$ python -q
>>> import numpy as np
>>> import numpy.linalg as la
>>> np.set_printoptions(precision=2, suppress=True, linewidth=160, legacy="1.25")
>>> rng = np.random.default_rng(592146)
>>> ang = rng.uniform(0, 2 * np.pi, 34)
>>> q, _ = la.qr(np.array([[0.0, -0.5], [0.3, -0.4], [0.9, -1.0], [0.4, -0.8]]))
>>> F = 3 * np.c_[np.cos(ang), np.sin(ang)] @ q.T
>>> print(F)
[[ 2.4   0.36  0.13  1.76]
 [ 2.01 -0.44 -2.13  0.48]
 [-0.94  0.77  2.69  0.52]
 [ 2.23  0.49  0.59  1.85]
 [-2.51 -0.08  0.78 -1.44]
 [ 2.51  0.12 -0.64  1.5 ]
 [ 2.29  0.45  0.44  1.83]
 [ 2.51  0.04 -0.88  1.39]
 [ 2.51  0.17 -0.48  1.57]
 [-2.5  -0.19  0.42 -1.59]
 [-2.5  -0.02  0.93 -1.36]
 [ 0.43 -0.84 -2.7  -0.89]
 [-2.27 -0.47 -0.49 -1.84]
 [-2.5  -0.21  0.38 -1.61]
 [ 1.45 -0.66 -2.54 -0.1 ]
 [ 0.66  0.87  2.35  1.51]
 [ 2.39 -0.18 -1.48  1.04]
 [ 2.51  0.07 -0.8   1.43]
 [-1.94  0.47  2.2  -0.4 ]
 [-2.45 -0.3   0.07 -1.71]
 [ 2.51  0.09 -0.75  1.45]
 [-2.33  0.23  1.63 -0.93]
 [-0.74 -0.87 -2.3  -1.55]
 [-0.07 -0.88 -2.6  -1.21]
 [-2.22  0.32  1.85 -0.76]
 [ 1.23  0.81  1.95  1.74]
 [-2.07  0.41  2.06 -0.56]
 [-0.88  0.78  2.7   0.57]
 [-1.66 -0.73 -1.51 -1.85]
 [-0.93 -0.85 -2.18 -1.63]
 [ 2.17  0.53  0.73  1.87]
 [-1.02 -0.84 -2.12 -1.67]
 [ 1.02  0.84  2.11  1.67]
 [-2.05 -0.59 -0.95 -1.88]]
>>> Xc = F - F.mean(axis=0)
>>> U, sig, vt = la.svd(Xc, full_matrices=False)
>>> print(round((sig ** 2).sum() ** 2 / (sig ** 4).sum(), 2))
1.88
>>> print(np.round(Xc.mean(axis=0), 2) + 0)
[0. 0. 0. 0.]
>>> print(vt[0] * np.sign(vt[0, np.abs(vt[0]).argmax()]))
[ 0.83  0.08 -0.08  0.55]
>>> print(np.abs(U[:, 0]).argmax())
8
>>> print(la.matrix_rank(Xc))
2
>>> print(np.abs(vt[0]).argmax())
0
>>> print(sig.round(2) + 0)
[13.84 10.7   0.    0.  ]
>>> print(np.round(np.trace(la.pinv(F) @ F), 2))
2.0
>>> print(np.allclose(F[:-1].T @ la.lstsq(F[:-1].T, F[-1])[0], F[-1]))
True
>>> print(la.lstsq(F[:-1].T, F[-1])[2])
2
>>> print(F @ la.pinv(F) @ F)
[[ 2.4   0.36  0.13  1.76]
 [ 2.01 -0.44 -2.13  0.48]
 [-0.94  0.77  2.69  0.52]
 [ 2.23  0.49  0.59  1.85]
 [-2.51 -0.08  0.78 -1.44]
 [ 2.51  0.12 -0.64  1.5 ]
 [ 2.29  0.45  0.44  1.83]
 [ 2.51  0.04 -0.88  1.39]
 [ 2.51  0.17 -0.48  1.57]
 [-2.5  -0.19  0.42 -1.59]
 [-2.5  -0.02  0.93 -1.36]
 [ 0.43 -0.84 -2.7  -0.89]
 [-2.27 -0.47 -0.49 -1.84]
 [-2.5  -0.21  0.38 -1.61]
 [ 1.45 -0.66 -2.54 -0.1 ]
 [ 0.66  0.87  2.35  1.51]
 [ 2.39 -0.18 -1.48  1.04]
 [ 2.51  0.07 -0.8   1.43]
 [-1.94  0.47  2.2  -0.4 ]
 [-2.45 -0.3   0.07 -1.71]
 [ 2.51  0.09 -0.75  1.45]
 [-2.33  0.23  1.63 -0.93]
 [-0.74 -0.87 -2.3  -1.55]
 [-0.07 -0.88 -2.6  -1.21]
 [-2.22  0.32  1.85 -0.76]
 [ 1.23  0.81  1.95  1.74]
 [-2.07  0.41  2.06 -0.56]
 [-0.88  0.78  2.7   0.57]
 [-1.66 -0.73 -1.51 -1.85]
 [-0.93 -0.85 -2.18 -1.63]
 [ 2.17  0.53  0.73  1.87]
 [-1.02 -0.84 -2.12 -1.67]
 [ 1.02  0.84  2.11  1.67]
 [-2.05 -0.59 -0.95 -1.88]]
>>> print(np.abs(np.diag(la.qr(F)[1])) > 1e-9)
[ True  True False False]
>>> ang = np.radians(36)
>>> r_ = np.eye(4)
>>> r_[0, 0] = r_[2, 2] = np.cos(ang)
>>> r_[0, 2], r_[2, 0] = -np.sin(ang), np.sin(ang)
>>> print(r_)
[[ 0.81  0.   -0.59  0.  ]
 [ 0.    1.    0.    0.  ]
 [ 0.59  0.    0.81  0.  ]
 [ 0.    0.    0.    1.  ]]
>>> Y = F @ r_.T
>>> print(np.round(la.svd(F, compute_uv=False), 2) + 0, np.round(la.svd(Y, compute_uv=False), 2) + 0)
[13.84 10.7   0.    0.  ] [13.84 10.7   0.    0.  ]
>>> print(np.abs(Y - F).max(axis=0))
[1.54 0.   1.69 0.  ]
>>> print(np.allclose(F @ F.T, Y @ Y.T))
True
>>> W0 = np.load("m.npy")
>>> print(W0)
[[  1.17 -39.98  21.19  -5.93   0.52]
 [ -9.21 -26.29 -13.67 -13.15   1.9 ]
 [ -9.75 -24.78   4.07  -4.58  21.94]
 [-10.56 -12.14  22.99  -4.33   3.02]
 [ 13.12   8.84  -4.73  -9.    18.4 ]
 [ -8.57 -14.26 -20.38  24.78   0.98]
 [  3.12 -20.67  34.98   8.72  18.84]
 [ 15.69   2.77 -13.26  12.01 -20.7 ]
 [ 26.1    9.65 -10.32  21.01   6.51]
 [ -3.56  -7.63   2.47  -3.6   -6.97]]
>>> Xc = W0 - W0.mean(axis=0)
>>> U, sig, vt = la.svd(Xc, full_matrices=False)
>>> print(sig ** 2 / (sig ** 2).sum())
[0.5  0.21 0.13 0.11 0.05]
>>> print(np.abs(vt[0]).argmax())
2
>>> print(sig)
[70.88 46.22 35.82 32.36 21.76]
>>> print(np.abs(vt[-1]))
[0.77 0.58 0.2  0.14 0.08]
>>> vec = np.array([-5, 5, 4, 3, 4])
>>> y = W0 @ vec
>>> print(la.lstsq(W0, y)[0])
[-5.  5.  4.  3.  4.]
>>> print(y)
[-136.7  -171.93   15.15   83.15    6.28  -31.71  122.49 -164.41  -34.46  -49.15]
>>> print(la.solve(W0.T @ W0, W0.T @ y))
[-5.  5.  4.  3.  4.]
>>> y = y + 0.1 * rng.normal(size=10)
>>> print(y)
[-136.86 -172.     15.2    83.1     6.18  -31.68  122.51 -164.6   -34.36  -49.32]
>>> beta, *_ = la.lstsq(W0, y)
>>> print(np.round(W0.T @ (y - W0 @ beta), 2) + 0)
[0. 0. 0. 0. 0.]
>>> print(beta.round())
[-5.  5.  4.  3.  4.]
>>> print([round(float(la.norm(la.solve(W0.T @ W0 + lam * np.eye(5), W0.T @ y))), 2) for lam in (0, 1, 10, 100)])
[9.55, 9.54, 9.44, 8.59]
>>> cov = np.cov(W0, rowvar=False)
>>> print(cov.shape)
(5, 5)
>>> print(la.eigvalsh(cov)[::-1])
[558.22 237.35 142.56 116.35  52.59]
>>> print(np.argwhere(np.triu(np.abs(np.corrcoef(W0.T)) > 0.8, 1)))
[]
>>> print(np.median(W0, axis=0))
[ -1.2  -13.2   -1.13  -3.96   2.46]
>>> print(W0.std(axis=0))
[12.07 15.39 17.54 12.45 12.29]
>>> Y = np.array([[1, 0], [2, -1], [0, 2]])
>>> W2 = np.array([[2, 0, 2, -3, 0, -3], [2, -2, 1, -1, 0, -1]])
>>> feats = Y @ W2 + 0.02 * rng.normal(size=(3, 6))
>>> print(feats.round(2) + 0)
[[ 2.    0.02  2.01 -3.02 -0.03 -2.99]
 [ 1.95  2.02  2.97 -4.96  0.   -5.01]
 [ 4.02 -3.99  1.97 -1.99 -0.02 -2.  ]]
>>> U, sig, vt = la.svd(feats)
>>> print(np.argmax(sig[:-1] / (sig[1:] + 1e-6)) + 1)
2
>>> print(sig)
[10.45  5.23  0.05]
>>> Y = U[:, :2] @ np.diag(sig[:2]) @ vt[:2]
>>> print(Y)
[[ 1.99  0.02  2.   -3.   -0.01 -3.02]
 [ 1.96  2.02  2.98 -4.97 -0.01 -5.  ]
 [ 4.02 -3.98  1.98 -1.99 -0.03 -1.99]]
>>> print(round(la.norm(feats - Y) / la.norm(feats), 2))
0.0
>>> print(np.round(la.norm(feats - Y, 2), 2), np.round(sig[2], 2))
0.05 0.05
>>> print([round(float(x), 2) for x in la.svd(feats, compute_uv=False)[:3]])
[10.45, 5.23, 0.05]
>>> Y = feats / np.sqrt((feats ** 2).mean(axis=1, keepdims=True))
>>> print(la.matrix_rank(Y) == la.matrix_rank(feats))
True
>>> mat = np.loadtxt("dump.csv", delimiter=",")
>>> print(mat.round(2) + 0)
[[-0.37 -0.42  0.34  0.31 -0.17 -0.19]
 [ 0.29 -0.04 -0.29  0.08  0.19 -0.89]
 [-0.66  0.15 -0.63 -0.19 -0.3  -0.1 ]
 [-0.48  0.4   0.58 -0.1   0.17 -0.35]
 [ 0.11 -0.48  0.2  -0.46 -0.59 -0.19]
 [-0.11 -0.18 -0.09  0.78 -0.19  0.  ]
 [ 0.29  0.62  0.12  0.19 -0.66 -0.08]]
>>> labels = rng.permutation(6)
>>> Y = mat[:, labels] * rng.choice([-1, 1], 6)
>>> print(Y.round(2) + 0)
[[-0.42  0.19  0.17 -0.31 -0.37 -0.34]
 [-0.04  0.89 -0.19 -0.08  0.29  0.29]
 [ 0.15  0.1   0.3   0.19 -0.66  0.63]
 [ 0.4   0.35 -0.17  0.1  -0.48 -0.58]
 [-0.48  0.19  0.59  0.46  0.11 -0.2 ]
 [-0.18  0.    0.19 -0.78 -0.11  0.09]
 [ 0.62  0.08  0.66 -0.19  0.29 -0.12]]
>>> U, _, vt = la.svd(mat.T @ Y)
>>> print(labels)
[1 5 4 3 0 2]
>>> print(np.round(la.lstsq(mat, Y)[0], 2) + 0)
[[ 0.  0.  0.  0.  1.  0.]
 [ 1.  0.  0.  0.  0.  0.]
 [ 0.  0.  0.  0.  0. -1.]
 [ 0.  0.  0. -1.  0.  0.]
 [ 0.  0. -1.  0.  0.  0.]
 [ 0. -1.  0.  0.  0.  0.]]
